$ python3 -q
>>> import numpy as np
>>> import numpy.linalg as la
>>> np.set_printoptions(precision=3, suppress=True, linewidth=160, floatmode="fixed")
>>> mat = np.load("w.npy")
>>> mat
array([[ 10,  -1,   7,  -8],
       [-10, -14, -12, -12],
       [ 10,  17,  13,  16],
       [  5,   1,   4,  -2],
       [ 10,   8,  10,   4]])
>>> mat[2] @ mat[1]
np.int64(-686)
>>> la.norm(mat, axis=1)
array([14.629, 24.166, 28.531,  6.782, 16.733])
>>> la.norm(mat, axis=1).argmax()
np.int64(2)
>>> np.round(la.norm(mat, 1), 3), round(float(la.norm(mat, np.inf)), 3)
(np.float64(46.0), 56.0)
>>> round(la.norm(mat) ** 2 / la.norm(mat, 2) ** 2, 3)
np.float64(1.165)
>>> la.norm(mat, axis=0)
array([20.616, 23.473, 21.863, 22.000])
>>> Uu, sv, vt = la.svd(mat)
>>> evecs = vt[:(sv > 1e-8).sum()]
>>> rng = np.random.default_rng(669)
>>> x = mat[2] + -3 * mat[1] + rng.integers(2) * np.eye(4)[0]
>>> x
array([41.000, 59.000, 49.000, 52.000])
>>> np.diag(evecs.T @ evecs)
array([0.544, 0.373, 0.393, 0.690])
>>> la.matrix_rank(np.vstack([mat, x]))
np.int64(3)
>>> Uu, sv, vt = la.svd(mat)
>>> np.argmax(sv[:-1] / (sv[1:] + 1e-6)) + 1
np.int64(2)
>>> out = Uu[:, :2] @ np.diag(sv[:2]) @ vt[:2]
>>> la.matrix_rank(out)
np.int64(2)
>>> la.matrix_rank(mat, rtol=0.05)
np.int64(2)
>>> r0 = np.array([1, 4, 6, 1, 5])
>>> E = np.outer(rng.normal(size=30), r0) + 0.1 * rng.normal(size=(30, 5))
>>> E
array([[ -1.395,  -5.737,  -8.814,  -1.423,  -7.073],
       [ -0.328,  -1.614,  -2.316,  -0.367,  -2.002],
       [  0.477,   2.259,   3.472,   0.666,   2.762],
       [ -0.550,  -1.980,  -2.863,  -0.290,  -2.443],
       [  0.099,  -0.799,  -1.172,  -0.077,  -0.980],
       [  0.636,   2.672,   4.040,   0.853,   3.249],
       [ -0.922,  -4.257,  -6.336,  -1.160,  -5.370],
       [ -1.609,  -5.727,  -8.590,  -1.492,  -7.335],
       [ -1.429,  -5.184,  -7.755,  -1.269,  -6.583],
       [ -1.179,  -4.650,  -7.294,  -1.224,  -5.895],
       [ -0.106,  -0.804,  -1.265,  -0.253,  -1.064],
       [ -0.340,  -1.149,  -1.626,  -0.302,  -1.337],
       [  0.248,   1.344,   1.990,   0.353,   1.648],
       [  0.436,   1.255,   2.015,   0.319,   1.570],
       [  1.282,   4.893,   7.312,   1.341,   6.074],
       [  0.658,   2.624,   3.957,   0.582,   3.176],
       [ -0.136,  -0.987,  -1.364,  -0.116,  -1.029],
       [ -1.655,  -7.271, -10.804,  -1.938,  -9.143],
       [  1.137,   4.109,   6.010,   0.970,   5.155],
       [  1.342,   5.432,   8.167,   1.381,   6.712],
       [ -1.657,  -6.242,  -9.664,  -1.599,  -7.949],
       [  0.322,   1.316,   1.769,   0.405,   1.417],
       [  2.214,   9.374,  14.361,   2.342,  11.708],
       [  1.035,   4.246,   6.462,   1.068,   5.067],
       [  0.521,   1.453,   1.923,   0.572,   1.694],
       [ -0.510,  -3.180,  -4.487,  -0.666,  -3.693],
       [  0.305,   1.611,   2.630,   0.464,   2.213],
       [  0.310,   1.447,   2.041,   0.455,   1.592],
       [  0.769,   2.332,   3.698,   0.598,   2.879],
       [ -0.902,  -3.005,  -4.566,  -0.706,  -3.880]])
>>> np.abs(la.svd(E)[2][-1])
array([0.216, 0.798, 0.165, 0.346, 0.411])
>>> la.matrix_rank(E, rtol=0.1)
np.int64(1)
>>> np.argsort(-la.norm(E, axis=0).round(6), kind="stable")[:3]
array([2, 4, 1])
>>> round(np.log10(la.cond(E)))
2
>>> Xc = E - E.mean(axis=0)
>>> Uu, sv, vt = la.svd(Xc, full_matrices=False)
>>> np.abs(vt[-1])
array([0.266, 0.673, 0.041, 0.149, 0.672])
>>> la.matrix_rank(Xc)
np.int64(5)
>>> (np.sign(Uu[:, 0]) == np.sign(Uu[0, 0])).astype(int)
array([1, 1, 0, 1, 1, 0, 1, 1, 1, 1, 1, 1, 0, 0, 0, 0, 1, 1, 0, 0, 1, 0, 0, 0, 0, 1, 0, 0, 0, 1])
>>> np.round(sv ** 2 / (sv ** 2).sum(), 3) + 0
array([1.000, 0.000, 0.000, 0.000, 0.000])
>>> np.abs(Uu[:, 0]).argmax()
np.int64(22)
>>> proj = E @ la.solve(E.T @ E, E.T)
>>> np.allclose(proj @ proj, proj)
True
>>> idx = E[:, 2] > np.median(E[:, 2])
>>> r0 = E[idx].mean(axis=0) - E[~idx].mean(axis=0)
>>> np.argsort(-np.abs(r0).round(6), kind="stable")
array([2, 4, 1, 3, 0])
>>> ((E - E.mean(axis=0)) @ r0 > 0).astype(int)
array([0, 0, 1, 0, 0, 1, 0, 0, 0, 0, 0, 0, 1, 1, 1, 1, 0, 0, 1, 1, 0, 1, 1, 1, 1, 0, 1, 1, 1, 0])
>>> basis = np.array([[3, 3, 1], [3, 2, 1], [1, 3, 0]])
>>> A = (rng.random((10, 3)) < 0.25) @ basis
>>> A
array([[1, 3, 0],
       [1, 3, 0],
       [1, 3, 0],
       [4, 5, 1],
       [0, 0, 0],
       [7, 8, 2],
       [4, 6, 1],
       [3, 2, 1],
       [0, 0, 0],
       [3, 2, 1]])
>>> # rows 0 and 1 are equal
>>> Xc = A - A.mean(axis=0)
>>> Uu, sv, vt = la.svd(Xc, full_matrices=False)
>>> np.abs(vt[0]).argmax()
np.int64(1)
>>> (np.sign(Uu[:, 0]) == np.sign(Uu[0, 0])).astype(int)
array([1, 1, 1, 0, 1, 0, 0, 1, 1, 1])
>>> np.abs(Uu[:, 0]).argmax()
np.int64(5)
>>> la.matrix_rank(Xc)
np.int64(3)
>>> np.abs(vt[-1])
array([0.395, 0.117, 0.911])
>>> np.round(sv ** 2 / (sv ** 2).sum(), 3) + 0
array([0.931, 0.069, 0.000])
>>> np.round((sv ** 2).sum() ** 2 / (sv ** 4).sum(), 3)
np.float64(1.148)
>>> np.searchsorted(np.cumsum(sv ** 2) / (sv ** 2).sum(), 0.9) + 1
np.int64(1)
>>> np.round(Xc.mean(axis=0), 3) + 0
array([0.000, 0.000, 0.000])
>>> Xc = (A - A.mean(axis=0)) / A.std(axis=0)
>>> Xc.std(axis=0)
array([1.000, 1.000, 1.000])
>>> np.argwhere(np.abs(Xc) > 2)
array([[5, 0],
       [5, 2]])
>>> b = la.lstsq(np.delete(Xc, 2, axis=1), Xc[:, 2])[0]
>>> np.abs(b).argmax()
np.int64(0)
>>> round(1 - np.var(Xc[:, 2] - np.delete(Xc, 2, axis=1) @ b), 3)
np.float64(0.997)
>>> b
array([ 1.377, -0.463])
>>> x = np.array([-4, -3, 1])
>>> target = A @ x
>>> la.lstsq(A, target)[0]
array([-4.000, -3.000,  1.000])
>>> np.round(la.pinv(A) @ A, 3) + 0
array([[1.000, 0.000, 0.000],
       [0.000, 1.000, 0.000],
       [0.000, 0.000, 1.000]])
>>> target = target + 0.05 * rng.normal(size=10)
>>> target
array([-13.006, -12.907, -12.940, -29.978,   0.040, -50.010, -32.937, -16.968,   0.042, -17.053])
>>> b, *_ = la.lstsq(A, target)
>>> np.round(A.T @ (target - A @ b), 3) + 0
array([0.000, 0.000, 0.000])
>>> b
array([-3.995, -2.986,  0.932])
>>> round(la.norm(target - A @ b), 3)
np.float64(0.117)
>>> Uu, sv, vt = la.svd(A)
>>> sv
array([16.194,  2.780,  0.113])
>>> np.argmax(sv[:-1] / (sv[1:] + 1e-6)) + 1
np.int64(2)
>>> out = Uu[:, :2] @ np.diag(sv[:2]) @ vt[:2]
>>> np.round(np.abs(A - out).max(), 3)
np.float64(0.059)
>>> la.matrix_rank(A, rtol=0.05)
np.int64(2)
>>> np.round(la.norm(A - out) / la.norm(A), 3)
np.float64(0.007)
>>> feats = np.load("data.npy")
>>> feats
array([[0, 1, 1, 1, 0, 1],
       [1, 0, 0, 1, 0, 0],
       [1, 0, 0, 1, 1, 0],
       [1, 1, 1, 0, 1, 0],
       [0, 0, 1, 1, 0, 1],
       [1, 0, 0, 0, 1, 0]])
>>> (feats + feats.T) / 2
array([[0.000, 1.000, 1.000, 1.000, 0.000, 1.000],
       [1.000, 0.000, 0.000, 1.000, 0.000, 0.000],
       [1.000, 0.000, 0.000, 1.000, 1.000, 0.000],
       [1.000, 1.000, 1.000, 0.000, 1.000, 0.000],
       [0.000, 0.000, 1.000, 1.000, 0.000, 1.000],
       [1.000, 0.000, 0.000, 0.000, 1.000, 0.000]])
>>> feats @ feats
array([[4, 1, 1, 2, 3, 0],
       [1, 2, 2, 1, 1, 1],
       [1, 2, 3, 2, 1, 2],
       [2, 1, 2, 4, 1, 2],
       [3, 1, 1, 1, 3, 0],
       [0, 1, 2, 2, 0, 2]])
>>> round(la.det(feats), 3)
np.float64(-1.0)
>>> r0 = np.array([5, 4, 2, -4, -4, -2])
>>> out = feats + np.outer(r0, np.eye(6)[4])
>>> la.matrix_rank(out - feats)
np.int64(1)
>>> round(la.det(out) / la.det(feats), 3), round(float(1 + la.solve(feats, r0)[4]), 3)
(np.float64(-1.0), -1.0)
>>> out = la.inv(feats)
>>> la.det(feats) * out
array([[-0.000, -1.000,  1.000, -0.000, -0.000, -1.000],
       [-1.000, -0.000, -0.000, -0.000,  1.000, -0.000],
       [ 1.000, -0.000, -0.000, -1.000, -1.000,  1.000],
       [ 0.000,  0.000, -1.000,  0.000,  0.000,  1.000],
       [-0.000,  1.000, -1.000, -0.000, -0.000, -0.000],
       [-1.000, -0.000,  1.000,  1.000, -0.000, -2.000]])
>>> round(float(la.cond(feats)), 3)
11.325
>>> (np.abs(out) > 1e-9).astype(int)
array([[0, 1, 1, 0, 0, 1],
       [1, 0, 0, 0, 1, 0],
       [1, 0, 0, 1, 1, 1],
       [0, 0, 1, 0, 0, 1],
       [0, 1, 1, 0, 0, 0],
       [1, 0, 1, 1, 0, 1]])
>>> np.allclose(out, feats.T)
False
>>> feats @ feats
array([[4, 1, 1, 2, 3, 0],
       [1, 2, 2, 1, 1, 1],
       [1, 2, 3, 2, 1, 2],
       [2, 1, 2, 4, 1, 2],
       [3, 1, 1, 1, 3, 0],
       [0, 1, 2, 2, 0, 2]])
>>> L = np.diag(feats.sum(axis=1)) - feats
>>> L
array([[ 4, -1, -1, -1,  0, -1],
       [-1,  2,  0, -1,  0,  0],
       [-1,  0,  3, -1, -1,  0],
       [-1, -1, -1,  4, -1,  0],
       [ 0,  0, -1, -1,  3, -1],
       [-1,  0,  0,  0, -1,  2]])
>>> W0 = np.load("test5.npy")
>>> W0
array([[3, 0, 3, 0, 3, 0],
       [0, 3, 0, 3, 0, 3],
       [3, 0, 3, 0, 3, 0],
       [0, 3, 0, 3, 0, 3],
       [3, 0, 3, 0, 3, 0],
       [0, 3, 0, 3, 0, 3]])
>>> w, evecs = la.eigh(W0)
>>> x = np.array([1, 3, 3, 3, 2, 2])
>>> round(x @ W0 @ x / (x @ x), 3), round(float(w[0]), 3), w[-1]
(np.float64(8.333), -0.0, np.float64(9.0))
>>> x @ W0 @ x
np.int64(300)
>>> np.round(la.eigvalsh(W0[1:, 1:]), 3) + 0
array([0.000, 0.000, 0.000, 6.000, 9.000])
>>> la.matrix_rank(W0, rtol=0.1)
np.int64(2)
>>> (W0 != 0).astype(int)
array([[1, 0, 1, 0, 1, 0],
       [0, 1, 0, 1, 0, 1],
       [1, 0, 1, 0, 1, 0],
       [0, 1, 0, 1, 0, 1],
       [1, 0, 1, 0, 1, 0],
       [0, 1, 0, 1, 0, 1]])
>>> J = np.abs(np.array([[3, 4], [1, 4]])) + np.eye(2)
>>> J = J / J.sum(axis=1, keepdims=True)
>>> J
array([[0.500, 0.500],
       [0.167, 0.833]])
>>> la.matrix_power(J, 2)
array([[0.333, 0.667],
       [0.222, 0.778]])
>>> p = np.eye(2)[0]
>>> for _ in range(7):
...     p = p @ J
...     print(p.round(3))
... 
[0.500 0.500]
[0.333 0.667]
[0.278 0.722]
[0.259 0.741]
[0.253 0.747]
[0.251 0.749]
[0.250 0.750]
>>> M = np.maximum(np.array([[2, 3],
...     [-3, 1],
...     [-3, 3],
...     [-1, 0],
...     [3, 1],
...     [2, -1],
...     [3, 0],
...     [-3, 1],
...     [2, -3],
...     [1, 0],
...     [-2, -2],
...     [-1, 1],
...     [-2, 3],
...     [0, -3],
...     [-2, 3],
...     [-1, 0],
...     [0, 3],
...     [-3, 2],
...     [2, 0],
...     [0, 3],
...     [1, -1],
...     [0, 2],
...     [1, 0],
...     [-3, -2],
...     [2, 1],
...     [2, 2],
...     [-3, -1],
...     [-3, -3],
...     [-3, 3],
...     [3, 0],
...     [2, 0],
...     [2, 2],
...     [0, 0],
...     [-1, -3]]) @ np.array([[2, 1, 2, 3, 1], [3, 0, 0, 2, 3]]) + np.array([5, 1, 4, -1, -2]), 0)
>>> M
array([[18,  3,  8, 11,  9],
       [ 2,  0,  0,  0,  0],
       [ 8,  0,  0,  0,  4],
       [ 3,  0,  2,  0,  0],
       [14,  4, 10, 10,  4],
       [ 6,  3,  8,  3,  0],
       [11,  4, 10,  8,  1],
       [ 2,  0,  0,  0,  0],
       [ 0,  3,  8,  0,  0],
       [ 7,  2,  6,  2,  0],
       [ 0,  0,  0,  0,  0],
       [ 6,  0,  2,  0,  0],
       [10,  0,  0,  0,  5],
       [ 0,  1,  4,  0,  0],
       [10,  0,  0,  0,  5],
       [ 3,  0,  2,  0,  0],
       [14,  1,  4,  5,  7],
       [ 5,  0,  0,  0,  1],
       [ 9,  3,  8,  5,  0],
       [14,  1,  4,  5,  7],
       [ 4,  2,  6,  0,  0],
       [11,  1,  4,  3,  4],
       [ 7,  2,  6,  2,  0],
       [ 0,  0,  0,  0,  0],
       [12,  3,  8,  7,  3],
       [15,  3,  8,  9,  6],
       [ 0,  0,  0,  0,  0],
       [ 0,  0,  0,  0,  0],
       [ 8,  0,  0,  0,  4],
       [11,  4, 10,  8,  1],
       [ 9,  3,  8,  5,  0],
       [15,  3,  8,  9,  6],
       [ 5,  1,  4,  0,  0],
       [ 0,  0,  2,  0,  0]])
>>> G = np.cov(E, rowvar=False)
>>> np.argwhere(np.triu(np.abs(np.corrcoef(E.T)) > 0.8, 1))
array([[0, 1],
       [0, 2],
       [0, 3],
       [0, 4],
       [1, 2],
       [1, 3],
       [1, 4],
       [2, 3],
       [2, 4],
       [3, 4]])
>>> la.eigvalsh(G)[::-1]
array([79.643,  0.016,  0.009,  0.006,  0.005])
>>> E.std(axis=0)
array([0.985, 3.936, 5.951, 1.010, 4.912])
